% ipython --no-banner

In [1]: import numpy as np

In [2]: import numpy.linalg as la

In [3]: np.set_printoptions(suppress=True, linewidth=200)

In [4]: E = np.diag(np.array([3, 0, 1, 1, 2, 1, 3, 3, 1, 1]))

In [5]: E
Out[5]: 
array([[3, 0, 0, 0, 0, 0, 0, 0, 0, 0],
       [0, 0, 0, 0, 0, 0, 0, 0, 0, 0],
       [0, 0, 1, 0, 0, 0, 0, 0, 0, 0],
       [0, 0, 0, 1, 0, 0, 0, 0, 0, 0],
       [0, 0, 0, 0, 2, 0, 0, 0, 0, 0],
       [0, 0, 0, 0, 0, 1, 0, 0, 0, 0],
       [0, 0, 0, 0, 0, 0, 3, 0, 0, 0],
       [0, 0, 0, 0, 0, 0, 0, 3, 0, 0],
       [0, 0, 0, 0, 0, 0, 0, 0, 1, 0],
       [0, 0, 0, 0, 0, 0, 0, 0, 0, 1]])

In [6]: # triangular, det is the product of the diagonal

In [7]: r = la.matrix_rank(E)

In [8]: r
Out[8]: np.int64(9)

In [9]: null = la.svd(E)[2][r:].T

In [10]: null.shape
Out[10]: (10, 1)

In [11]: null @ null.T
Out[11]: 
array([[0., 0., 0., 0., 0., 0., 0., 0., 0., 0.],
       [0., 1., 0., 0., 0., 0., 0., 0., 0., 0.],
       [0., 0., 0., 0., 0., 0., 0., 0., 0., 0.],
       [0., 0., 0., 0., 0., 0., 0., 0., 0., 0.],
       [0., 0., 0., 0., 0., 0., 0., 0., 0., 0.],
       [0., 0., 0., 0., 0., 0., 0., 0., 0., 0.],
       [0., 0., 0., 0., 0., 0., 0., 0., 0., 0.],
       [0., 0., 0., 0., 0., 0., 0., 0., 0., 0.],
       [0., 0., 0., 0., 0., 0., 0., 0., 0., 0.],
       [0., 0., 0., 0., 0., 0., 0., 0., 0., 0.]])

In [12]: np.round(np.sort(la.eigvals(E)), 2)
Out[12]: array([0., 1., 1., 1., 1., 1., 2., 3., 3., 3.])

In [13]: E @ E
Out[13]: 
array([[9, 0, 0, 0, 0, 0, 0, 0, 0, 0],
       [0, 0, 0, 0, 0, 0, 0, 0, 0, 0],
       [0, 0, 1, 0, 0, 0, 0, 0, 0, 0],
       [0, 0, 0, 1, 0, 0, 0, 0, 0, 0],
       [0, 0, 0, 0, 4, 0, 0, 0, 0, 0],
       [0, 0, 0, 0, 0, 1, 0, 0, 0, 0],
       [0, 0, 0, 0, 0, 0, 9, 0, 0, 0],
       [0, 0, 0, 0, 0, 0, 0, 9, 0, 0],
       [0, 0, 0, 0, 0, 0, 0, 0, 1, 0],
       [0, 0, 0, 0, 0, 0, 0, 0, 0, 1]])

In [14]: E @ E.T
Out[14]: 
array([[9, 0, 0, 0, 0, 0, 0, 0, 0, 0],
       [0, 0, 0, 0, 0, 0, 0, 0, 0, 0],
       [0, 0, 1, 0, 0, 0, 0, 0, 0, 0],
       [0, 0, 0, 1, 0, 0, 0, 0, 0, 0],
       [0, 0, 0, 0, 4, 0, 0, 0, 0, 0],
       [0, 0, 0, 0, 0, 1, 0, 0, 0, 0],
       [0, 0, 0, 0, 0, 0, 9, 0, 0, 0],
       [0, 0, 0, 0, 0, 0, 0, 9, 0, 0],
       [0, 0, 0, 0, 0, 0, 0, 0, 1, 0],
       [0, 0, 0, 0, 0, 0, 0, 0, 0, 1]])

In [15]: np.round(la.pinv(E), 2)
Out[15]: 
array([[0.33, 0.  , 0.  , 0.  , 0.  , 0.  , 0.  , 0.  , 0.  , 0.  ],
       [0.  , 0.  , 0.  , 0.  , 0.  , 0.  , 0.  , 0.  , 0.  , 0.  ],
       [0.  , 0.  , 1.  , 0.  , 0.  , 0.  , 0.  , 0.  , 0.  , 0.  ],
       [0.  , 0.  , 0.  , 1.  , 0.  , 0.  , 0.  , 0.  , 0.  , 0.  ],
       [0.  , 0.  , 0.  , 0.  , 0.5 , 0.  , 0.  , 0.  , 0.  , 0.  ],
       [0.  , 0.  , 0.  , 0.  , 0.  , 1.  , 0.  , 0.  , 0.  , 0.  ],
       [0.  , 0.  , 0.  , 0.  , 0.  , 0.  , 0.33, 0.  , 0.  , 0.  ],
       [0.  , 0.  , 0.  , 0.  , 0.  , 0.  , 0.  , 0.33, 0.  , 0.  ],
       [0.  , 0.  , 0.  , 0.  , 0.  , 0.  , 0.  , 0.  , 1.  , 0.  ],
       [0.  , 0.  , 0.  , 0.  , 0.  , 0.  , 0.  , 0.  , 0.  , 1.  ]])

In [16]: round(float(np.trace(la.pinv(E) @ E)), 2)
Out[16]: 9.0

In [17]: vals, V = la.eigh(E)

In [18]: x = np.array([2, 1, 0, 1, 1, 1, 0, 1, 1, 3])

In [19]: V * np.maximum(vals, 0) @ V.T
Out[19]: 
array([[3., 0., 0., 0., 0., 0., 0., 0., 0., 0.],
       [0., 0., 0., 0., 0., 0., 0., 0., 0., 0.],
       [0., 0., 1., 0., 0., 0., 0., 0., 0., 0.],
       [0., 0., 0., 1., 0., 0., 0., 0., 0., 0.],
       [0., 0., 0., 0., 2., 0., 0., 0., 0., 0.],
       [0., 0., 0., 0., 0., 1., 0., 0., 0., 0.],
       [0., 0., 0., 0., 0., 0., 3., 0., 0., 0.],
       [0., 0., 0., 0., 0., 0., 0., 3., 0., 0.],
       [0., 0., 0., 0., 0., 0., 0., 0., 1., 0.],
       [0., 0., 0., 0., 0., 0., 0., 0., 0., 1.]])

In [20]: np.round(la.eigvalsh(E[1:, 1:]), 2)
Out[20]: array([0., 1., 1., 1., 1., 1., 2., 3., 3.])

In [21]: th = np.deg2rad(180)

In [22]: mat = np.eye(8)

In [23]: mat[np.ix_([4, 7], [4, 7])] = [[np.cos(th), -np.sin(th)], [np.sin(th), np.cos(th)]]

In [24]: mat.round(2) + 0
Out[24]: 
array([[ 1.,  0.,  0.,  0.,  0.,  0.,  0.,  0.],
       [ 0.,  1.,  0.,  0.,  0.,  0.,  0.,  0.],
       [ 0.,  0.,  1.,  0.,  0.,  0.,  0.,  0.],
       [ 0.,  0.,  0.,  1.,  0.,  0.,  0.,  0.],
       [ 0.,  0.,  0.,  0., -1.,  0.,  0.,  0.],
       [ 0.,  0.,  0.,  0.,  0.,  1.,  0.,  0.],
       [ 0.,  0.,  0.,  0.,  0.,  0.,  1.,  0.],
       [ 0.,  0.,  0.,  0.,  0.,  0.,  0., -1.]])

In [25]: def softmax(z):
    ...:     e = np.exp(z - z.max(axis=-1, keepdims=True))
    ...:     return e / e.sum(axis=-1, keepdims=True)
    ...: 

In [26]: np.round(softmax(E[6] + -3), 2)
Out[26]: array([0.03, 0.03, 0.03, 0.03, 0.03, 0.03, 0.69, 0.03, 0.03, 0.03])

In [27]: np.round(softmax(10 * E[6]), 2) + 0
Out[27]: array([0., 0., 0., 0., 0., 0., 1., 0., 0., 0.])

In [28]: S = E @ E.T / np.sqrt(10)

In [29]: np.round(softmax(S)[6] @ E, 2)
Out[29]: array([0.11, 0.  , 0.04, 0.04, 0.08, 0.04, 1.97, 0.11, 0.04, 0.04])

In [30]: np.round(softmax(S + np.triu(np.full(S.shape, -np.inf), 1)), 2)
Out[30]: 
array([[1.  , 0.  , 0.  , 0.  , 0.  , 0.  , 0.  , 0.  , 0.  , 0.  ],
       [0.5 , 0.5 , 0.  , 0.  , 0.  , 0.  , 0.  , 0.  , 0.  , 0.  ],
       [0.3 , 0.3 , 0.41, 0.  , 0.  , 0.  , 0.  , 0.  , 0.  , 0.  ],
       [0.23, 0.23, 0.23, 0.31, 0.  , 0.  , 0.  , 0.  , 0.  , 0.  ],
       [0.13, 0.13, 0.13, 0.13, 0.47, 0.  , 0.  , 0.  , 0.  , 0.  ],
       [0.16, 0.16, 0.16, 0.16, 0.16, 0.22, 0.  , 0.  , 0.  , 0.  ],
       [0.04, 0.04, 0.04, 0.04, 0.04, 0.04, 0.74, 0.  , 0.  , 0.  ],
       [0.04, 0.04, 0.04, 0.04, 0.04, 0.04, 0.04, 0.71, 0.  , 0.  ],
       [0.11, 0.11, 0.11, 0.11, 0.11, 0.11, 0.11, 0.11, 0.15, 0.  ],
       [0.1 , 0.1 , 0.1 , 0.1 , 0.1 , 0.1 , 0.1 , 0.1 , 0.1 , 0.13]])

In [31]: np.round(softmax(S), 2)
Out[31]: 
array([[0.66, 0.04, 0.04, 0.04, 0.04, 0.04, 0.04, 0.04, 0.04, 0.04],
       [0.1 , 0.1 , 0.1 , 0.1 , 0.1 , 0.1 , 0.1 , 0.1 , 0.1 , 0.1 ],
       [0.1 , 0.1 , 0.13, 0.1 , 0.1 , 0.1 , 0.1 , 0.1 , 0.1 , 0.1 ],
       [0.1 , 0.1 , 0.1 , 0.13, 0.1 , 0.1 , 0.1 , 0.1 , 0.1 , 0.1 ],
       [0.08, 0.08, 0.08, 0.08, 0.28, 0.08, 0.08, 0.08, 0.08, 0.08],
       [0.1 , 0.1 , 0.1 , 0.1 , 0.1 , 0.13, 0.1 , 0.1 , 0.1 , 0.1 ],
       [0.04, 0.04, 0.04, 0.04, 0.04, 0.04, 0.66, 0.04, 0.04, 0.04],
       [0.04, 0.04, 0.04, 0.04, 0.04, 0.04, 0.04, 0.66, 0.04, 0.04],
       [0.1 , 0.1 , 0.1 , 0.1 , 0.1 , 0.1 , 0.1 , 0.1 , 0.13, 0.1 ],
       [0.1 , 0.1 , 0.1 , 0.1 , 0.1 , 0.1 , 0.1 , 0.1 , 0.1 , 0.13]])

In [32]: x = np.array([1, -6, -3, 9, -9, -7, -8, -5, -1, 2])

In [33]: E @ np.ones(10)
Out[33]: array([3., 0., 1., 1., 2., 1., 3., 3., 1., 1.])

In [34]: (E @ x).argmax()
Out[34]: np.int64(3)

In [35]: la.norm(E @ x) <= la.norm(E, 2) * la.norm(x) + 1e-9
Out[35]: np.True_

In [36]: Uu, sig, VT = la.svd(E)

In [37]: V = VT[:(sig > 1e-8).sum()]

In [38]: rng = np.random.default_rng(272)

In [39]: x = E[4] + 2 * E[1] + rng.integers(2) * np.eye(10)[5]

In [40]: x
Out[40]: array([0., 0., 0., 0., 2., 0., 0., 0., 0., 0.])

In [41]: np.diag(V.T @ V)
Out[41]: array([1., 0., 1., 1., 1., 1., 1., 1., 1., 1.])

In [42]: round(float(la.norm(x - V.T @ V @ x)), 2)
Out[42]: 0.0

In [43]: la.matrix_rank(np.vstack([E, x]))
Out[43]: np.int64(9)

In [44]: np.allclose(V.T @ V @ x, x)
Out[44]: True

In [45]: F = np.loadtxt("dump.csv", delimiter=",")

In [46]: F
Out[46]: 
array([[ 2.,  0.,  0.,  0.,  0.,  0.,  0.,  0.,  0.,  0.,  0.,  0.,  0.,  0.,  0.],
       [-1.,  0.,  0.,  0.,  0.,  0.,  0.,  0.,  0.,  0.,  0.,  0.,  0.,  0.,  0.],
       [ 0.,  3., -2.,  0.,  0.,  0.,  0.,  0.,  0.,  0.,  0.,  0.,  0.,  0.,  0.],
       [-1., -1., -3.,  1.,  0.,  0.,  0.,  0.,  0.,  0.,  0.,  0.,  0.,  0.,  0.],
       [ 2.,  2., -2.,  2.,  2.,  0.,  0.,  0.,  0.,  0.,  0.,  0.,  0.,  0.,  0.],
       [ 1.,  3., -3.,  2., -1.,  1.,  0.,  0.,  0.,  0.,  0.,  0.,  0.,  0.,  0.],
       [ 0., -3., -2., -1.,  3., -1.,  3.,  0.,  0.,  0.,  0.,  0.,  0.,  0.,  0.],
       [-1.,  2.,  3., -1., -2.,  0., -2.,  1.,  0.,  0.,  0.,  0.,  0.,  0.,  0.],
       [ 3., -1.,  1., -3.,  2., -1., -2., -2., -1.,  0.,  0.,  0.,  0.,  0.,  0.],
       [-2., -2., -2.,  3., -3., -3.,  3., -1.,  3., -2.,  0.,  0.,  0.,  0.,  0.],
       [ 0.,  0., -1.,  2.,  3., -2., -3., -3.,  2.,  3., -2.,  0.,  0.,  0.,  0.],
       [ 3., -3., -3.,  2., -1.,  2., -2.,  3.,  1., -1., -1., -3.,  0.,  0.,  0.],
       [ 2., -3., -3.,  1.,  1., -3.,  1., -1.,  3., -1.,  2., -3.,  3.,  0.,  0.],
       [ 2.,  0.,  2., -1., -2.,  0., -2.,  3., -3., -3., -2.,  0., -2.,  2.,  0.],
       [ 3., -2.,  2.,  1., -3.,  2.,  3., -2., -1.,  2., -3.,  1.,  3.,  0.,  1.]])

In [47]: # looks like rank 14

In [48]: r = la.matrix_rank(F)

In [49]: r
Out[49]: np.int64(14)

In [50]: null = la.svd(F)[2][r:].T

In [51]: null.shape
Out[51]: (15, 1)

In [52]: np.round(null[:, 0] / null[np.abs(null[:, 0]).round(6).argmax(), 0], 2) + 0
Out[52]: array([ 0.  ,  0.  ,  0.01,  0.03, -0.02, -0.07,  0.02, -0.01, -0.07,  0.11,  0.15, -0.17, -0.24,  0.  ,  1.  ])

In [53]: G = F.T @ F

In [54]: np.trace(G), (F ** 2).sum()
Out[54]: (np.float64(534.0), np.float64(534.0))

In [55]: np.allclose(G, G.T)
Out[55]: True

In [56]: la.matrix_rank(G)
Out[56]: np.int64(14)

In [57]: (F @ F.T).shape
Out[57]: (15, 15)

In [58]: out = F / la.norm(F, axis=1, keepdims=True)

In [59]: G = out @ out.T

In [60]: G[5].round(2) + 0
Out[60]: array([ 0.2 , -0.2 ,  0.83,  0.4 ,  0.72,  1.  , -0.31, -0.16, -0.41,  0.1 ,  0.05,  0.26,  0.  , -0.11, -0.05])

In [61]: round(float(np.degrees(np.arccos(np.clip(G[5, 10], -1, 1)))), 2)
Out[61]: 86.85

In [62]: z = rng.integers(0, 3, 13)

In [63]: data = np.triu((z[:, None] == z) & (rng.random((13, 13)) < 0.8), 1).astype(int)

In [64]: data += data.T

In [65]: data
Out[65]: 
array([[0, 0, 1, 0, 1, 0, 0, 0, 0, 0, 0, 0, 0],
       [0, 0, 0, 1, 0, 0, 0, 0, 1, 1, 0, 0, 0],
       [1, 0, 0, 0, 1, 0, 0, 1, 0, 0, 0, 0, 1],
       [0, 1, 0, 0, 0, 0, 0, 0, 0, 1, 0, 1, 0],
       [1, 0, 1, 0, 0, 0, 0, 1, 0, 0, 0, 0, 0],
       [0, 0, 0, 0, 0, 0, 0, 0, 0, 0, 1, 0, 0],
       [0, 0, 0, 0, 0, 0, 0, 0, 0, 0, 1, 0, 0],
       [0, 0, 1, 0, 1, 0, 0, 0, 0, 0, 0, 0, 1],
       [0, 1, 0, 0, 0, 0, 0, 0, 0, 0, 0, 1, 0],
       [0, 1, 0, 1, 0, 0, 0, 0, 0, 0, 0, 1, 0],
       [0, 0, 0, 0, 0, 1, 1, 0, 0, 0, 0, 0, 0],
       [0, 0, 0, 1, 0, 0, 0, 0, 1, 1, 0, 0, 0],
       [0, 0, 1, 0, 0, 0, 0, 1, 0, 0, 0, 0, 0]])

In [66]: vals, V = la.eigh(data)

In [67]: x = np.array([-1, -2, 0, 0, -2, -2, 3, 1, -1, 1, 3, -1, 1])

In [68]: np.round(la.eigvalsh(data[1:, 1:]), 2) + 0
Out[68]: array([-2.18, -1.56, -1.41, -1.  , -1.  ,  0.  ,  0.  ,  0.  ,  0.32,  1.41,  2.56,  2.86])

In [69]: np.abs(data).sum(axis=1).max(), round(np.abs(vals).max(), 2)
Out[69]: (np.int64(4), np.float64(2.94))

In [70]: np.prod(np.diag(F)), np.round(la.det(F), 2)
Out[70]: (np.float64(-0.0), np.float64(0.0))

In [71]: la.matrix_rank(F - F[0, 0] * np.eye(15))
Out[71]: np.int64(14)

In [72]: vals, V = la.eigh(data)

In [73]: (vals > 1e-8).sum(), (vals < -1e-8).sum()
Out[73]: (np.int64(5), np.int64(6))

In [74]: vals.round(2) + 0
Out[74]: array([-2.18, -1.62, -1.47, -1.41, -1.  , -0.46,  0.  ,  0.  ,  0.32,  0.62,  1.41,  2.86,  2.94])

In [75]: round(vals.sum(), 2), np.trace(data)
Out[75]: (np.float64(-0.0), np.int64(0))

In [76]: np.unique(vals.round(6) + 0, return_counts=True)[1]
Out[76]: array([1, 1, 1, 1, 1, 1, 2, 1, 1, 1, 1, 1])

In [77]: [round(float(la.det(data[:i, :i])), 2) + 0 for i in range(1, 14)]
Out[77]: [0.0, 0.0, 0.0, 1.0, -2.0, 0.0, 0.0, 0.0, 0.0, 0.0, 0.0, 0.0, 0.0]

In [78]: round(float(la.eigvalsh(data).min()), 2)
Out[78]: -2.18

In [79]: np.all(la.eigvalsh(data) > 0)
Out[79]: np.False_

In [80]: round(float(np.trace(la.pinv(data) @ data)), 2)
Out[80]: 11.0

In [81]: np.unique(data.round(6), axis=0).shape
Out[81]: (11, 13)

In [82]: la.lstsq(data[:-1].T, data[-1])[2]
Out[82]: np.int32(10)

In [83]: np.allclose(data[:-1].T @ la.lstsq(data[:-1].T, data[-1])[0], data[-1])
Out[83]: False

In [84]: J = np.array([[1, -4, 16, -64],
    ...:     [1, -3, 9, -27],
    ...:     [1, -2, 4, -8],
    ...:     [1, -1, 1, -1],
    ...:     [1, 0, 0, 0],
    ...:     [1, 1, 1, 1],
    ...:     [1, 2, 4, 8],
    ...:     [1, 3, 9, 27],
    ...:     [1, 4, 16, 64]])

In [85]: # column 3 dominates

In [86]: T = np.stack([J, -3 * J, J[::-1]])

In [87]: T.shape
Out[87]: (3, 9, 4)

In [88]: la.matrix_rank(T.reshape(3, -1))
Out[88]: np.int64(2)

In [89]: A = np.array([[-3, -5, 5, -5, 2, 5, 5, -5],
    ...:     [-4, -2, 2, 0, -2, -5, 1, -3],
    ...:     [-2, -2, -10, 5, 0, -3, -1, -4],
    ...:     [4, -1, -5, -4, 5, -5, 3, -4],
    ...:     [5, 3, 3, 1, -3, 0, -2, -3],
    ...:     [1, -5, -3, 1, 4, 8, -1, -5],
    ...:     [-5, 1, -1, -2, 4, 4, -1, -5],
    ...:     [0, -4, 1, -2, -1, 2, 5, -5]])

In [90]: T = np.stack([A, 5 * A, A[::-1]])

In [91]: T.shape
Out[91]: (3, 8, 8)

In [92]: np.einsum("bij,cij->bc", T, T)
Out[92]: 
array([[  891,  4455,   248],
       [ 4455, 22275,  1240],
       [  248,  1240,   891]])
